$ python -q
>>> import numpy as np
>>> import numpy.linalg as la
>>> np.set_printoptions(precision=2, suppress=True, linewidth=140, floatmode="fixed")
>>> A = np.load("out10.npy")
>>> print(A)
[[-2 -1  1 -3]
 [-3  0 -2 -3]
 [ 1 -1  0 -2]
 [ 4 -1  5  3]]
>>> other = np.array([[-2, -3], [-3, 3]])
>>> Z = np.kron(other, A)
>>> print(Z)
[[  4   2  -2   6   6   3  -3   9]
 [  6   0   4   6   9   0   6   9]
 [ -2   2   0   4  -3   3   0   6]
 [ -8   2 -10  -6 -12   3 -15  -9]
 [  6   3  -3   9  -6  -3   3  -9]
 [  9   0   6   9  -9   0  -6  -9]
 [ -3   3   0   6   3  -3   0  -6]
 [-12   3 -15  -9  12  -3  15   9]]
>>> print(Z.shape)
(8, 8)
>>> print(round(la.norm(Z, 2), 2), round(la.norm(other, 2) * la.norm(A, 2), 2))
38.24 38.24
>>> print(la.matrix_rank(Z))
6
>>> print(la.lstsq(Z[:-1].T, Z[-1])[2])
6
>>> print(np.allclose(Z[:-1].T @ la.lstsq(Z[:-1].T, Z[-1])[0], Z[-1]))
True
>>> U, s, Vt = la.svd(A)
>>> print(s.round(2) + 0)
[8.68 3.89 1.88 0.00]
>>> other = U[:, :3] @ np.diag(s[:3]) @ Vt[:3]
>>> print(round(float(la.norm(A - other) / la.norm(A)), 2))
0.0
>>> print(other.round(2) + 0)
[[-2.00 -1.00  1.00 -3.00]
 [-3.00  0.00 -2.00 -3.00]
 [ 1.00 -1.00  0.00 -2.00]
 [ 4.00 -1.00  5.00  3.00]]
>>> print(round(float(np.abs(A - other).max()), 2))
0.0
>>> W0 = np.array([[22, 0, 0, 2, 0, 3, 1],
...     [2, 42, 3, 2, 1, 0, 1],
...     [2, 2, 2, 1, 0, 3, 3],
...     [1, 0, 2, 0, 0, 3, 1],
...     [3, 2, 3, 1, 40, 1, 3],
...     [3, 0, 0, 1, 1, 2, 3],
...     [1, 2, 2, 3, 3, 3, 1]])
>>> C2 = W0.T @ W0
>>> print(np.allclose(C2, C2.T))
True
>>> print(np.diag(C2))
[ 512 1776   30   20 1611   41   31]
>>> print(la.eigvalsh(C2)[::-1])
[1896.95 1551.92  513.26   47.97    6.68    3.98    0.25]
>>> print(la.svd(W0, compute_uv=False) ** 2)
[1896.95 1551.92  513.26   47.97    6.68    3.98    0.25]
>>> print((W0 @ W0.T).shape)
(7, 7)
>>> print(np.trace(C2), (W0 ** 2).sum())
4021 4021
>>> other = la.inv(W0)
>>> print(round(la.cond(W0), 2))
87.11
>>> print(np.round(la.det(W0) * la.det(other), 2))
1.0
>>> print(round(float(la.slogdet(W0)[0]), 2))
1.0
>>> print(np.round(W0 @ other, 2) + 0)
[[1.00 0.00 0.00 0.00 0.00 0.00 0.00]
 [0.00 1.00 0.00 0.00 0.00 0.00 0.00]
 [0.00 0.00 1.00 0.00 0.00 0.00 0.00]
 [0.00 0.00 0.00 1.00 0.00 0.00 0.00]
 [0.00 0.00 0.00 0.00 1.00 0.00 0.00]
 [0.00 0.00 0.00 0.00 0.00 1.00 0.00]
 [0.00 0.00 0.00 0.00 0.00 0.00 1.00]]
>>> data = np.loadtxt("test2.csv", delimiter=",")
>>> print(data.round(2) + 0)
[[-2.73 -4.03 -3.31  5.03 -3.74 -0.16  4.03]
 [ 1.24  0.43  1.89  0.57 -0.04  2.31 -0.43]
 [-2.14 -2.96 -2.33  3.96 -2.59  0.61  2.96]
 [ 1.46  1.73  2.71 -0.73  1.75  3.50 -1.73]
 [ 3.39  2.60  4.59 -1.60  1.61  3.41 -2.60]
 [-0.74 -0.41  0.00  1.41  0.19  2.46  0.41]
 [ 0.94 -1.81  0.55  2.81 -3.18  0.22  1.81]
 [ 2.32  0.19  2.59  0.81 -1.21  1.53 -0.19]
 [ 0.26 -1.66  0.12  2.66 -2.44  0.71  1.66]
 [ 2.35 -2.08  1.48  3.08 -4.64 -0.76  2.08]
 [ 0.20 -0.24  0.78  1.24 -0.26  2.16  0.24]
 [-1.21 -4.63 -2.47  5.63 -5.78 -1.52  4.63]
 [-3.26 -5.56 -4.48  6.56 -5.63 -1.42  5.56]
 [-2.65 -3.20 -2.84  4.20 -2.56  0.62  3.20]
 [ 2.62 -0.53  2.45  1.53 -2.51  0.66  0.53]
 [ 7.67  6.77  9.89 -5.77  4.66  5.44 -6.77]
 [-2.00 -4.31 -2.90  5.31 -4.72 -0.81  4.31]]
>>> U, s, Vt = la.svd(data)
>>> V = Vt[:(s > 1e-8).sum()]
>>> rng = np.random.default_rng(40)
>>> x0 = data[8] + 3 * data[11] + rng.integers(2) * np.eye(7)[0]
>>> print(x0)
[ -2.38 -15.54  -7.31  19.54 -19.78  -3.85  15.54]
>>> print(round(float(la.norm(x0 - V.T @ V @ x0)), 2))
0.72
>>> print(np.allclose(V.T @ V @ x0, x0))
False
>>> U, s, Vt = la.svd(data, full_matrices=False)
>>> print(np.round(Vt @ Vt.T, 2) + 0)
[[1.00 0.00 0.00 0.00 0.00 0.00 0.00]
 [0.00 1.00 0.00 0.00 0.00 0.00 0.00]
 [0.00 0.00 1.00 0.00 0.00 0.00 0.00]
 [0.00 0.00 0.00 1.00 0.00 0.00 0.00]
 [0.00 0.00 0.00 0.00 1.00 0.00 0.00]
 [0.00 0.00 0.00 0.00 0.00 1.00 0.00]
 [0.00 0.00 0.00 0.00 0.00 0.00 1.00]]
>>> print(np.round(U.T @ U, 2) + 0)
[[1.00 0.00 0.00 0.00 0.00 0.00 0.00]
 [0.00 1.00 0.00 0.00 0.00 0.00 0.00]
 [0.00 0.00 1.00 0.00 0.00 0.00 0.00]
 [0.00 0.00 0.00 1.00 0.00 0.00 0.00]
 [0.00 0.00 0.00 0.00 1.00 0.00 0.00]
 [0.00 0.00 0.00 0.00 0.00 1.00 0.00]
 [0.00 0.00 0.00 0.00 0.00 0.00 1.00]]
>>> print(np.allclose(U * s @ Vt, data))
True
>>> print(np.abs(U[:, 0]).round(6).argmax())
15
>>> print((s > 1e-8).sum())
3
>>> x0 = np.array([1, 0, 2, 0, 3, 5, 5])
>>> h1 = np.maximum(data @ x0, 0)
>>> print(data.T @ h1)
[ 408.42  290.81  563.62 -141.61  167.20  459.60 -290.81]
>>> print(np.maximum(data @ (3 * x0), 0))
[  0.00  42.92   9.85  62.99  64.33  42.53   7.99  31.68  15.04   0.00  38.93   0.00   0.00   9.32  17.79 104.23   0.00]
>>> print(np.flatnonzero(h1 > 1e-9))
[ 1  2  3  4  5  6  7  8 10 13 14 15]
>>> X = np.array([[-8.0, 2.0, -3.0, -3.0],
...     [0.0, 0.0, 0.0, 0.0],
...     [16.0, -4.0, 6.0, 6.0],
...     [2.0, 0.0, 1.0, 1.0]])
>>> print(la.matrix_rank(X, rtol=0.1))
1
>>> U, s, Vt = la.svd(X)
>>> V = Vt[:(s > 1e-8).sum()]
>>> x0 = X[0] + -2 * X[3] + rng.integers(2) * np.eye(4)[0]
>>> print(x0)
[-11.00   2.00  -5.00  -5.00]
>>> print(la.matrix_rank(np.vstack([X, x0])))
3
>>> print(round(la.norm(x0 - V.T @ V @ x0), 2))
0.5
>>> proj = np.triu(np.array([[0, 0, -1, 1], [2, 0, -1, -2], [-3, 0, -3, 0], [1, -1, 1, 3]]), 1) + np.eye(4)
>>> other = proj @ X @ la.inv(proj)
>>> print(np.trace(other), np.trace(X))
-1.0 -1.0
>>> print(proj @ X - X @ proj)
[[-14.00   4.00 -11.00   7.00]
 [-20.00   4.00  -8.00  -8.00]
 [  0.00   0.00  12.00 -24.00]
 [  0.00   0.00   2.00  -2.00]]
>>> print(other)
[[-22.00   6.00 -24.00  26.00]
 [-20.00   4.00 -24.00  20.00]
 [ 16.00  -4.00  18.00 -18.00]
 [  2.00   0.00   3.00  -1.00]]
>>> print(round(la.det(other), 2))
0.0
>>> print(la.norm(data, axis=1).argmax())
15
>>> print(round(float(la.norm(data) ** 2 / la.norm(data, 2) ** 2), 2))
1.2
>>> print(round(float(la.norm(data[14] - data[16])), 2))
9.98
>>> print(np.kron(np.eye(2, dtype=int), X))
[[-8.00  2.00 -3.00 -3.00 -0.00  0.00 -0.00 -0.00]
 [ 0.00  0.00  0.00  0.00  0.00  0.00  0.00  0.00]
 [16.00 -4.00  6.00  6.00  0.00 -0.00  0.00  0.00]
 [ 2.00  0.00  1.00  1.00  0.00  0.00  0.00  0.00]
 [-0.00  0.00 -0.00 -0.00 -8.00  2.00 -3.00 -3.00]
 [ 0.00  0.00  0.00  0.00  0.00  0.00  0.00  0.00]
 [ 0.00 -0.00  0.00  0.00 16.00 -4.00  6.00  6.00]
 [ 0.00  0.00  0.00  0.00  2.00  0.00  1.00  1.00]]
>>> print(np.round(la.eigvals(X), 2) + 0)
[-2.00  1.00  0.00  0.00]
>>> print(np.round(la.eigvals(X).sum().real, 2))
-1.0
>>> print(round(la.det(X[::-1]), 2))
0.0
>>> print(round(float(la.det(2 * X)), 2), np.round(la.det(X), 2))
0.0 0.0
>>> m1 = np.load("case15.npy")
>>> print(m1)
[[0.50 0.00 0.50 0.00 0.00]
 [0.00 0.33 0.33 0.00 0.33]
 [0.00 0.00 1.00 0.00 0.00]
 [0.50 0.00 0.00 0.50 0.00]
 [0.50 0.00 0.00 0.00 0.50]]
>>> # a transition matrix
>>> ev, V = la.eig(m1)
>>> print(ev)
[0.50 0.33 0.50 0.50 1.00]
>>> print(round(np.prod(ev), 2))
0.04
>>> print(np.sort(la.eigvals(m1.T)))
[0.33 0.50 0.50 0.50 1.00]
>>> print(np.sort(la.eigvals(la.inv(m1))))
[1.00 2.00 2.00 2.00 3.00]
>>> print(np.sort(la.eigvals(m1 @ m1)))
[0.11 0.25 0.25 0.25 1.00]
>>> other = m1 / la.norm(m1, axis=1, keepdims=True)
>>> C2 = other @ other.T
>>> print(C2)
[[1.00 0.41 0.71 0.50 0.50]
 [0.41 1.00 0.58 0.00 0.41]
 [0.71 0.58 1.00 0.00 0.00]
 [0.50 0.00 0.00 1.00 0.50]
 [0.50 0.41 0.00 0.50 1.00]]
>>> print((np.abs(C2) > 0.9).astype(int))
[[1 0 0 0 0]
 [0 1 0 0 0]
 [0 0 1 0 0]
 [0 0 0 1 0]
 [0 0 0 0 1]]
>>> print(np.argwhere(np.triu(np.abs(C2) > 0.95, 1)))
[]
>>> print(np.degrees(np.arccos(np.clip(C2[1, 3], -1, 1))))
90.0
>>> u = np.array([-1, -1, -1, 1, 3])
>>> other = m1 + np.outer(u, np.eye(5)[4])
>>> print(round(float(la.det(other) / la.det(m1)), 2), round(float(1 + la.solve(m1, u)[4]), 2))
8.0 8.0
>>> feats = np.loadtxt("m.csv", delimiter=",")
>>> print(feats)
[[ 3.86 -3.24 -3.10 -1.94 -3.54 -3.61 -0.37  5.96]
 [ 1.14 -0.45  4.03 -1.97  0.82  0.21  1.99 -8.58]
 [ 2.89  3.23 -0.70 -5.18 -4.60 -5.42  1.83  0.12]
 [ 0.80  8.14 -1.26 -0.56  1.23 -3.85  3.83  0.51]
 [ 2.70 -7.63 -3.59 -0.93 -0.56  2.75 -0.15 -3.58]
 [-2.91 -2.71 -4.89  2.52  1.24  5.66 -0.65 -4.47]
 [-2.58 -2.91 -0.55  3.54 -6.28  5.43 -1.74 -0.06]
 [ 3.70  1.34 -5.55  0.69  4.75  0.81  3.16 -4.47]
 [ 3.35 -2.86 -2.75  1.29  5.88 -0.92  2.28 -5.54]
 [ 6.88 -4.89 -2.60 -1.12 -1.21 -3.45  0.97  2.53]
 [ 1.29 -0.06 -0.91  5.06  5.77 -5.17 -1.16 -3.23]
 [ 0.14 -2.92  7.41  2.87 -2.73 -2.13  4.02 -0.28]
 [ 4.52 -2.48 -3.17  3.12  1.99  4.68  4.82  2.14]
 [ 2.40 -4.60 -0.51  0.08  7.71 -1.62 -3.09  1.11]
 [-5.85 -4.01 -2.89  2.77 -0.06 -1.71 -5.54 -0.28]
 [ 0.72  6.82  2.55  1.67 -2.91 -0.86  4.59  3.67]
 [-5.01  1.20 -4.50 -4.10  3.13 -0.10 -3.47  3.82]
 [-4.49  3.27  3.36 -5.94  1.51 -2.28 -0.85  3.78]
 [-3.99 -0.49 -0.81  8.27  3.19 -1.87 -1.00  0.10]
 [-0.61  5.39  3.77  6.18 -1.24  1.28 -2.79  2.70]
 [ 5.80 -2.94  1.87 -4.64 -0.72 -0.53  4.19 -3.79]
 [-0.24  2.23  2.41 -4.19 -3.24  5.02  5.68  1.90]
 [-3.99 -6.75  2.88  2.27  4.51  1.90  0.25  0.98]
 [ 0.34 -3.94  4.99 -0.96  5.04  1.20  4.42  3.50]
 [ 1.34  3.24 -3.96  3.37 -5.95  1.88 -4.67 -0.01]
 [ 0.33  5.10 -0.61  0.45 -3.47 -5.45 -1.46  5.44]
 [ 1.63  1.86 -6.53  0.29  3.37  4.26  3.66  2.88]
 [ 8.08  0.27 -0.14 -0.60 -0.27 -3.02  1.42 -4.81]
 [ 0.97 -8.23  0.30 -3.68 -2.09 -2.35  2.25  1.66]]
>>> Xc = (feats - feats.mean(axis=0)) / feats.std(axis=0)
>>> print(Xc.std(axis=0))
[1.00 1.00 1.00 1.00 1.00 1.00 1.00 1.00]
>>> print(np.argwhere(np.abs(Xc) > 2))
[[ 1  7]
 [ 3  1]
 [11  2]
 [13  4]
 [14  6]
 [18  3]
 [27  0]]
>>> c = la.lstsq(np.delete(Xc, 4, axis=1), Xc[:, 4])[0]
>>> print(c)
[-0.35 -0.25 -0.28  0.18 -0.26  0.36 -0.22]
